$ python3 -q
>>> import numpy as np
>>> import numpy.linalg as la
>>> np.set_printoptions(precision=3, suppress=True, linewidth=140)
>>> X = np.load("data.npy")
>>> X
array([[-1, -1,  0,  2],
       [ 2, -1, -1,  0],
       [ 0,  2, -1, -1],
       [-1,  0,  2, -1]])
>>> x = np.array([3, 0, 0, 0])
>>> a = np.maximum(X @ x, 0)
>>> np.tanh(X @ x)
array([-0.995,  1.   ,  0.   , -0.995])
>>> np.maximum(X @ x, 0) - np.maximum(-X @ x, 0)
array([-3,  6,  0, -3])
>>> np.maximum(X @ (3 * x), 0)
array([ 0, 18,  0,  0])
>>> rng = np.random.default_rng(351390)
>>> z = rng.permutation(4)
>>> z
array([1, 0, 2, 3])
>>> out = X[z][:, z]
>>> out
array([[-1,  2, -1,  0],
       [-1, -1,  0,  2],
       [ 2,  0, -1, -1],
       [ 0, -1,  2, -1]])
>>> np.allclose(out, X)
False
>>> np.round(np.sort(np.abs(la.eigvals(out))), 3) + 0
array([0.   , 2.   , 3.162, 3.162])
>>> np.trace(out)
np.int64(-4)
>>> np.allclose(X @ X.T, X.T @ X)
True
>>> np.round(np.sort(np.abs(la.eigvals(X))), 3) + 0
array([0.   , 2.   , 3.162, 3.162])
>>> np.unravel_index(np.abs(X).argmax(), X.shape)
(np.int64(0), np.int64(3))
>>> np.abs(X).max()
np.int64(2)
>>> X[4]
Traceback (most recent call last):
  File "<python-input-22>", line 1, in <module>
    X[4]
    ~^^^
IndexError: index 4 is out of bounds for axis 0 with size 4
>>> X - X[0]
array([[ 0,  0,  0,  0],
       [ 3,  0, -1, -2],
       [ 1,  3, -1, -3],
       [ 0,  1,  2, -3]])
>>> la.rank(X)
Traceback (most recent call last):
  File "<python-input-24>", line 1, in <module>
    la.rank(X)
    ^^^^^^^
AttributeError: module 'numpy.linalg' has no attribute 'rank'
>>> arr = np.load("mat.npy")
>>> arr
array([[1.   , 0.7  , 0.49 , 0.343, 0.24 ],
       [0.7  , 1.   , 0.7  , 0.49 , 0.343],
       [0.49 , 0.7  , 1.   , 0.7  , 0.49 ],
       [0.343, 0.49 , 0.7  , 1.   , 0.7  ],
       [0.24 , 0.343, 0.49 , 0.7  , 1.   ]])
>>> u = np.array([3, 1, 0])
>>> np.polyval(u, arr[2])
array([1.21, 2.17, 4.  , 2.17, 1.21])
>>> np.convolve(arr[2], u)
array([1.47, 2.59, 3.7 , 3.1 , 2.17, 0.49, 0.  ])
